$ ipython --no-banner

In [1]: import numpy as np

In [2]: np.set_printoptions(precision=2, suppress=True, linewidth=200)

In [3]: def rd(a):
   ...:     return np.round(a, 2) + 0
   ...: 

In [4]: m1 = np.load("dump.npy")

In [5]: print(m1)
[[3.3 1. ]
 [3.  1.3]]

In [6]: rng = np.random.default_rng(502)

In [7]: lab = rng.permutation(2)

In [8]: M2 = m1[:, lab] * rng.choice([-1, 1], 2)

In [9]: M2
Out[9]: 
array([[-3.3, -1. ],
       [-3. , -1.3]])

In [10]: U, _, vt = np.linalg.svd(m1.T @ M2)

In [11]: print(rd(np.linalg.lstsq(m1, M2)[0]))
[[-1.  0.]
 [ 0. -1.]]

In [12]: lab
Out[12]: array([0, 1])

In [13]: M2 = np.linalg.inv(m1)

In [14]: print(rd(M2))
[[ 1.01 -0.78]
 [-2.33  2.56]]

In [15]: rd(np.linalg.det(m1) * M2)
Out[15]: 
array([[ 1.3, -1. ],
       [-3. ,  3.3]])

In [16]: rd(m1 @ M2)
Out[16]: 
array([[1., 0.],
       [0., 1.]])

In [17]: rd(np.linalg.cond(m1))
Out[17]: np.float64(17.45)

In [18]: rd(np.linalg.inv(M2))
Out[18]: 
array([[3.3, 1. ],
       [3. , 1.3]])

In [19]: cent = np.array([[1, 3, 3], [3, 0, 3], [3, 3, 2]])

In [20]: E = np.repeat(cent, 25 // 3, axis=0)

In [21]: E = E + 0.1 * rng.normal(size=E.shape)

In [22]: rd(E)
Out[22]: 
array([[ 0.95,  2.89,  2.94],
       [ 0.79,  2.95,  2.77],
       [ 0.94,  2.99,  2.95],
       [ 0.98,  3.02,  3.17],
       [ 1.04,  3.13,  2.98],
       [ 0.98,  3.06,  3.09],
       [ 1.01,  2.98,  3.05],
       [ 0.83,  2.86,  2.87],
       [ 3.07,  0.04,  3.1 ],
       [ 3.01,  0.14,  2.97],
       [ 2.98,  0.06,  2.99],
       [ 3.  ,  0.09,  2.92],
       [ 2.79, -0.09,  3.05],
       [ 3.1 , -0.01,  2.93],
       [ 2.97, -0.06,  3.1 ],
       [ 2.9 ,  0.22,  3.05],
       [ 2.88,  3.17,  1.99],
       [ 2.86,  3.  ,  1.92],
       [ 2.95,  3.1 ,  2.23],
       [ 2.98,  3.01,  1.89],
       [ 2.86,  2.87,  1.96],
       [ 3.07,  3.06,  2.04],
       [ 2.98,  3.07,  1.94],
       [ 2.98,  2.85,  1.97]])

In [23]: cen = (E - E.mean(axis=0)) / E.std(axis=0)

In [24]: np.argwhere(np.abs(cen) > 2)
Out[24]: array([], shape=(0, 2), dtype=int64)

In [25]: rd(cen.std(axis=0))
Out[25]: array([1., 1., 1.])

In [26]: beta = np.linalg.lstsq(np.delete(cen, 0, axis=1), cen[:, 0])[0]

In [27]: rd(1 - np.var(cen[:, 0] - np.delete(cen, 0, axis=1) @ beta))
Out[27]: np.float64(0.93)

In [28]: rd(beta)
Out[28]: array([-1.  , -0.96])
